% python3 -q
>>> import numpy as np
>>> import numpy.linalg as la
>>> np.set_printoptions(precision=2, suppress=True, linewidth=200, legacy="1.25")
>>> def tidy(a):
...     return np.round(a, 2) + 0
... 
>>> E = np.loadtxt("layer1.csv", delimiter=",")
>>> print(tidy(E))
[[-3.04  1.68 -1.85 -0.79 -5.42]
 [ 0.47 -0.44 -0.37 -0.36  0.59]
 [ 0.12  0.02 -0.02  0.14  0.04]
 [-1.46  1.16 -0.45  0.15 -2.68]
 [ 1.79 -1.19  0.42  0.01  2.94]
 [ 1.79 -0.83  1.51  0.72  3.35]
 [-1.12  0.8  -0.52 -0.02 -2.07]
 [-1.97  1.48 -0.38  0.15 -3.36]
 [ 0.73 -0.48  0.16  0.02  1.17]
 [-0.28  0.53  0.59  0.53 -0.34]
 [-2.59  1.76 -0.78 -0.01 -4.42]
 [ 2.85 -2.03  0.82 -0.13  4.95]
 [-0.6   0.07 -1.38 -0.65 -1.55]]
>>> B = np.array([[2, 2], [1, 1], [1, 1], [1, 3], [2, 1]])
>>> print(la.matrix_rank(E @ B))
2
>>> print(tidy(np.einsum("ij->j", E)))
[-3.33  2.53 -2.27 -0.26 -6.81]
>>> def softmax(z):
...     e = np.exp(z - z.max(axis=-1, keepdims=True))
...     return e / e.sum(axis=-1, keepdims=True)
... 
>>> print(tidy(softmax(E[1] + 3)))
[0.29 0.12 0.13 0.13 0.33]
>>> print(tidy(softmax(E[1])))
[0.29 0.12 0.13 0.13 0.33]
>>> S = E @ E.T / np.sqrt(5)
>>> print(tidy(softmax(S)[1] @ E))
[ 1.61 -1.08  0.5   0.01  2.75]
>>> lab = E[:, 0] > np.median(E[:, 0])
>>> u = E[lab].mean(axis=0) - E[~lab].mean(axis=0)
>>> print(tidy(u))
[ 2.87 -1.89  1.1   0.16  5.01]
>>> print(np.argsort(-np.abs(u).round(6), kind="stable"))
[4 0 1 2 3]
>>> W1 = np.array([[1, -2, -2, 1, 0, -2],
...     [-1, -1, -1, 0, 0, 2],
...     [-1, 2, 1, -1, 2, 0],
...     [0, -2, -1, 2, 2, 2],
...     [1, 2, 1, -2, 2, 1]])
>>> c = np.array([2, 8, -4, 5, -2, 7])
>>> act = np.maximum(E @ W1 + c, 0)
>>> print(la.matrix_rank(act))
5
>>> print((act > 0).astype(int))
[[0 0 0 1 0 1]
 [1 1 0 1 0 1]
 [1 1 0 1 0 1]
 [0 1 0 1 0 1]
 [1 1 0 1 1 1]
 [1 1 0 1 1 1]
 [0 1 0 1 0 1]
 [0 1 0 1 0 1]
 [1 1 0 1 1 1]
 [1 1 0 1 0 1]
 [0 1 0 1 0 1]
 [1 1 0 0 1 1]
 [1 1 0 1 0 1]]
>>> basis = np.array([[1, 0, 1], [1, 0, 0], [2, 0, 2], [2, 0, 1], [1, 1, 1], [0, 0, 1]])
>>> print((act @ basis).round(6).argmax(axis=1))
[0 0 0 0 0 0 0 0 0 0 0 0 0]
>>> print(W1 @ basis)
[[-3  0 -4]
 [-4  0 -1]
 [ 3  2  2]
 [ 2  2  4]
 [ 3  2  4]]
>>> M = np.load("a.npy")
>>> print(M)
[[ 1 -2  1 -2  1 -2]
 [ 2  1  2  1  2  1]
 [-2 -1 -2 -1 -2 -1]
 [ 1 -2  1 -2  1 -2]
 [ 2  1  2  1  2  1]
 [-2 -1 -2 -1 -2 -1]]
>>> left, sigma, Vh = la.svd(M)
>>> evecs = Vh[:(sigma > 1e-8).sum()]
>>> rng = np.random.default_rng(9652)
>>> x = M[4] + -1 * M[2] + rng.integers(2) * np.eye(6)[4]
>>> print(x)
[4. 2. 4. 2. 5. 2.]
>>> print(tidy(la.norm(x - evecs.T @ evecs @ x)))
0.82
>>> print(tidy(evecs.T @ evecs))
[[0.33 0.   0.33 0.   0.33 0.  ]
 [0.   0.33 0.   0.33 0.   0.33]
 [0.33 0.   0.33 0.   0.33 0.  ]
 [0.   0.33 0.   0.33 0.   0.33]
 [0.33 0.   0.33 0.   0.33 0.  ]
 [0.   0.33 0.   0.33 0.   0.33]]
>>> print(tidy(np.diag(evecs.T @ evecs)))
[0.33 0.33 0.33 0.33 0.33 0.33]
>>> print(la.matrix_rank(np.vstack([M, x])))
3
>>> print([round(float(x), 2) for x in la.svd(M, compute_uv=False)[:3]])
[7.75, 5.48, 0.0]
>>> print(la.matrix_rank(M, rtol=0.1))
2
>>> print(np.argsort(-la.norm(M, axis=0).round(6), kind="stable")[:3])
[0 2 4]
>>> print(la.cond(M) > 100)
True
>>> print(tidy(M @ la.pinv(M) @ M))
[[ 1. -2.  1. -2.  1. -2.]
 [ 2.  1.  2.  1.  2.  1.]
 [-2. -1. -2. -1. -2. -1.]
 [ 1. -2.  1. -2.  1. -2.]
 [ 2.  1.  2.  1.  2.  1.]
 [-2. -1. -2. -1. -2. -1.]]
>>> print(np.allclose(M[:-1].T @ la.lstsq(M[:-1].T, M[-1])[0], M[-1]))
True
>>> print(np.unique(M.round(6), axis=0).shape)
(3, 6)
>>> u, v = M[0], M[2]
>>> print(u @ u)
15
>>> p = (u @ v) / (u @ u) * u
>>> print(tidy(la.norm(u + v) ** 2 + la.norm(u - v) ** 2))
60.0
>>> print(la.matrix_rank(np.outer(u, v)))
1
>>> print((v - p) @ u)
0.0
>>> lab = rng.integers(0, 2, 5)
>>> J = np.triu((lab[:, None] == lab) & (rng.random((5, 5)) < 0.8), 1).astype(int)
>>> J += J.T
>>> print(J)
[[0 1 0 1 0]
 [1 0 0 1 0]
 [0 0 0 1 0]
 [1 1 1 0 0]
 [0 0 0 0 0]]
>>> print(tidy(la.eigvalsh(J).min()))
-1.48
>>> print(np.all(la.eigvalsh(J) > 0))
False
>>> left, sigma, Vh = la.svd(J, full_matrices=False)
>>> print((sigma > 1e-8).sum())
4
>>> print(tidy(np.sqrt((sigma ** 2).sum())), tidy(la.norm(J)))
2.83 2.83
>>> print(tidy(left.T @ left))
[[1. 0. 0. 0. 0.]
 [0. 1. 0. 0. 0.]
 [0. 0. 1. 0. 0.]
 [0. 0. 0. 1. 0.]
 [0. 0. 0. 0. 1.]]
>>> print(tidy(np.cumsum(sigma ** 2) / np.sum(sigma ** 2)))
[0.59 0.86 0.99 1.   1.  ]
>>> A = np.loadtxt("test2.csv", delimiter=",")
>>> print(tidy(A))
[[-0.04 -0.91  0.15  0.32 -0.09 -0.21]
 [ 0.66  0.24 -0.07  0.69 -0.07 -0.15]
 [ 0.13 -0.12 -0.53 -0.16  0.7  -0.42]
 [ 0.53 -0.04  0.35 -0.58 -0.25 -0.45]
 [-0.44  0.22 -0.29  0.12 -0.47 -0.66]
 [ 0.26 -0.24 -0.7  -0.22 -0.47  0.34]]
>>> q, R = la.qr(A)
>>> print(q.shape, R.shape)
(6, 6) (6, 6)
>>> print(tidy(abs(R[0, 0])), tidy(la.norm(A[:, 0])))
1.0 1.0
>>> print(tidy(q @ R))
[[-0.04 -0.91  0.15  0.32 -0.09 -0.21]
 [ 0.66  0.24 -0.07  0.69 -0.07 -0.15]
 [ 0.13 -0.12 -0.53 -0.16  0.7  -0.42]
 [ 0.53 -0.04  0.35 -0.58 -0.25 -0.45]
 [-0.44  0.22 -0.29  0.12 -0.47 -0.66]
 [ 0.26 -0.24 -0.7  -0.22 -0.47  0.34]]
>>> W0 = np.load("data.npy")
>>> print(W0)
[[ -8 -18   8  18]
 [-10  -8  10   8]
 [  0   0  -8 -18]
 [  0   0 -10  -8]]
>>> vals, evecs = la.eig(W0)
>>> print(tidy(vals))
[  5.42 -21.42   5.42 -21.42]
>>> print(tidy(np.sort(la.eigvals(W0 @ W0))))
[ 29.34  29.34 458.66 458.66]
>>> print(tidy(np.sort(la.eigvals(la.inv(W0)))))
[-0.05 -0.05  0.18  0.18]
>>> print(tidy(np.prod(vals)))
13456.0
>>> basis = np.array([[0.9, -2.1, 1.0, -0.6]])
>>> F = np.array([[2],
...     [-2],
...     [-2],
...     [0],
...     [0],
...     [-1],
...     [-1],
...     [-1],
...     [-2],
...     [0],
...     [1],
...     [1],
...     [0]]) @ basis + 0.3 * rng.normal(size=(13, 4))
>>> print(tidy(F))
[[ 2.   -4.61  1.76 -0.88]
 [-2.02  4.49 -2.26  0.91]
 [-2.1   4.29 -1.59  1.34]
 [ 0.07  0.61 -0.27 -0.11]
 [-0.57 -0.13  0.13 -0.05]
 [-1.1   2.11 -0.84  0.03]
 [-0.48  2.13 -0.42  0.44]
 [-0.84  1.9  -1.06  0.92]
 [-2.09  4.33 -2.03  1.32]
 [ 0.02  0.3   0.47  0.07]
 [ 0.8  -1.88  1.15 -0.65]
 [ 1.06 -2.3   1.42 -0.49]
 [-0.22 -0.25 -0.56  0.23]]
>>> print(tidy(la.norm(F, "nuc")))
15.01
>>> print(tidy(la.norm(F, 1)), tidy(la.norm(F, np.inf)))
29.35 9.77
>>> print(tidy(F[11] @ F[9]))
-0.05
>>> print(tidy(la.norm(F, axis=1)))
[5.39 5.5  5.21 0.68 0.61 2.52 2.27 2.51 5.38 0.56 2.44 2.94 0.69]
>>> print(tidy(la.norm(F[11], 1)), tidy(la.norm(F[11], np.inf)))
5.26 2.3
